$ python3 -q
>>> import numpy as np
>>> import numpy.linalg as la
>>> np.set_printoptions(precision=2, suppress=True, linewidth=200)
>>> rng = np.random.default_rng(284)
>>> mat = np.array([[6, -2, -2, -8],
...     [-5, -1, -8, 7],
...     [8, 1, -4, -6],
...     [-6, -6, 9, 1],
...     [7, 3, 4, -1],
...     [2, 2, -6, 5],
...     [1, -8, 8, 5]]) * (rng.random((7, 4)) < 0.3)
>>> print(mat)
[[ 0 -2  0  0]
 [ 0  0  0  0]
 [ 0  0  0  0]
 [ 0  0  0  1]
 [ 0  0  0 -1]
 [ 2  0 -6  5]
 [ 0 -8  0  0]]
>>> print(np.unique(mat.round(6), axis=0).shape)
(6, 4)
>>> print(np.allclose(mat[:-1].T @ la.lstsq(mat[:-1].T, mat[-1])[0], mat[-1]))
True
>>> print(la.lstsq(mat[:-1].T, mat[-1])[2])
3
>>> print(np.round(np.trace(la.pinv(mat) @ mat), 2))
3.0
>>> W1 = np.array([[2, 2, 2, 2, 1], [2, 1, 0, 1, 0], [2, 0, 2, 2, 2], [0, 1, 2, 2, 2]])
>>> c = np.array([-2, -2, 2, 0, -3])
>>> hid = np.maximum(mat @ W1 + c, 0)
>>> print(hid)
[[0 0 2 0 0]
 [0 0 2 0 0]
 [0 0 2 0 0]
 [0 0 4 2 0]
 [0 0 0 0 0]
 [0 7 4 2 0]
 [0 0 2 0 0]]
>>> print(la.matrix_rank(hid))
3
>>> print((hid > 0).mean(axis=0))
[0.   0.14 0.86 0.29 0.  ]
>>> cent = np.array([[2, -2], [4, -1], [-5, -1], [-2, -5], [-1, 5]])
>>> print(W1 @ cent)
[[ -3 -13]
 [  6 -10]
 [-12  -6]
 [-12  -3]]
>>> print(hid @ cent)
[[-10  -2]
 [-10  -2]
 [-10  -2]
 [-24 -14]
 [  0   0]
 [  4 -21]
 [-10  -2]]
>>> U, sv, Vt = la.svd(mat)
>>> print(sv)
[8.25 8.11 1.1  0.  ]
>>> M2 = U[:, :3] @ np.diag(sv[:3]) @ Vt[:3]
>>> print(np.round(np.abs(mat - M2).max(), 2))
0.0
>>> print(round(float(la.norm(mat - M2, 2)), 2), sv[3])
0.0 0.0
>>> rank = la.matrix_rank(mat)
>>> print(rank)
3
>>> ns = la.svd(mat)[2][rank:].T
>>> print(np.round(ns[:, 0] / ns[np.abs(ns[:, 0]).round(6).argmax(), 0], 2) + 0)
[1.   0.   0.33 0.  ]
>>> print(np.round(ns @ ns.T, 2) + 0)
[[0.9 0.  0.3 0. ]
 [0.  0.  0.  0. ]
 [0.3 0.  0.1 0. ]
 [0.  0.  0.  0. ]]
>>> print(la.matrix_rank(mat.T @ mat), la.matrix_rank(mat @ mat.T))
3 3
>>> print(ns.shape)
(4, 1)
>>> cent = np.array([[1, 0, 0, 2, 2, 3, 1],
...     [3, 3, 1, 3, 0, 1, 1],
...     [1, 3, 0, 1, 0, 3, 3],
...     [0, 0, 1, 2, 3, 2, 3]])
>>> X = rng.normal(size=(15, 4)) @ cent + np.array([1, -2, 2, 0, 0, 0, 2])
>>> print(X)
[[ -1.84  -3.03   0.6   -4.38  -2.61  -1.91   0.85]
 [  0.44  -4.6    2.83   5.47  10.22  10.14   9.32]
 [  8.49   6.96   5.09  11.07   5.85  10.9   12.31]
 [  3.62   3.66   1.09   2.17  -0.15   7.63   6.78]
 [  1.03  -1.43   1.95   1.38   2.34   4.01   5.07]
 [  5.51   3.72   3.27   4.63   0.23   3.53   5.35]
 [ -5.22  -9.38  -0.55  -5.78   1.1   -0.52  -0.52]
 [ -2.81 -10.06   0.85  -3.09   1.54  -3.4   -3.4 ]
 [  8.64   8.7    3.7    7.22  -0.57   6.59   8.07]
 [ -2.22  -7.67   2.2    0.94   6.86   3.48   4.52]
 [ -7.04 -13.21  -1.72 -10.14  -2.89  -7.44  -7.79]
 [  1.44  -1.44   1.37  -1.45  -2.93  -2.14  -0.62]
 [  3.62   1.5    4.67   5.76   4.51   4.05   8.55]
 [  1.54  -0.25   1.99  -0.55  -1.91  -0.98   1.88]
 [  4.76   2.48   2.71   4.81   2.06   6.13   6.27]]
>>> rank = la.matrix_rank(X)
>>> print(rank)
5
>>> ns = la.svd(X)[2][rank:].T
>>> print(np.allclose(X @ ns, 0))
True
>>> print(ns.shape)
(7, 2)
>>> lab = X[:, 5] > np.median(X[:, 5])
>>> r0 = X[lab].mean(axis=0) - X[~lab].mean(axis=0)
>>> print(((X - X.mean(axis=0)) @ r0 > 0).astype(int))
[0 1 1 1 1 1 0 0 1 0 0 0 1 0 1]
>>> print(lab.astype(int))
[0 1 1 1 1 0 0 0 1 0 0 0 1 0 1]
